$ python -q
>>> import numpy as np
>>> np.set_printoptions(suppress=True, linewidth=200)
>>> def rnd(a):
...     return np.round(a, 2) + 0
... 
>>> M = np.array([[0, 0, 8, 4, 8],
...     [0, 0, 2, 1, 2],
...     [0, 0, 2, 1, 2],
...     [0, 0, 4, 2, 4],
...     [0, 0, 6, 3, 6]])
>>> M
array([[0, 0, 8, 4, 8],
       [0, 0, 2, 1, 2],
       [0, 0, 2, 1, 2],
       [0, 0, 4, 2, 4],
       [0, 0, 6, 3, 6]])
>>> rnd(np.sort(np.abs(np.linalg.eigvals(M))))
array([ 0.,  0.,  0.,  0., 10.])
>>> rnd(np.abs(np.linalg.eigvals(M)).max())
np.float64(10.0)
>>> (M + M.T) / 2
array([[0. , 0. , 4. , 2. , 4. ],
       [0. , 0. , 1. , 0.5, 1. ],
       [4. , 1. , 2. , 2.5, 4. ],
       [2. , 0.5, 2.5, 2. , 3.5],
       [4. , 1. , 4. , 3.5, 6. ]])
>>> np.allclose(M @ M.T, M.T @ M)
False
>>> np.linalg.norm(M, axis=1).argmax()
np.int64(0)
>>> rnd(np.linalg.norm(M, axis=0))
array([ 0.  ,  0.  , 11.14,  5.57, 11.14])
>>> rnd(np.linalg.norm(M) ** 2 / np.linalg.norm(M, 2) ** 2)
np.float64(1.0)
>>> print(rnd(np.linalg.norm(M, axis=1)))
[12.  3.  3.  6.  9.]
>>> M[1] @ M[0]
np.int64(36)
>>> np.kron(np.eye(2, dtype=int), M)
array([[0, 0, 8, 4, 8, 0, 0, 0, 0, 0],
       [0, 0, 2, 1, 2, 0, 0, 0, 0, 0],
       [0, 0, 2, 1, 2, 0, 0, 0, 0, 0],
       [0, 0, 4, 2, 4, 0, 0, 0, 0, 0],
       [0, 0, 6, 3, 6, 0, 0, 0, 0, 0],
       [0, 0, 0, 0, 0, 0, 0, 8, 4, 8],
       [0, 0, 0, 0, 0, 0, 0, 2, 1, 2],
       [0, 0, 0, 0, 0, 0, 0, 2, 1, 2],
       [0, 0, 0, 0, 0, 0, 0, 4, 2, 4],
       [0, 0, 0, 0, 0, 0, 0, 6, 3, 6]])
>>> rnd(np.linalg.eigvals(M).sum().real)
np.float64(10.0)
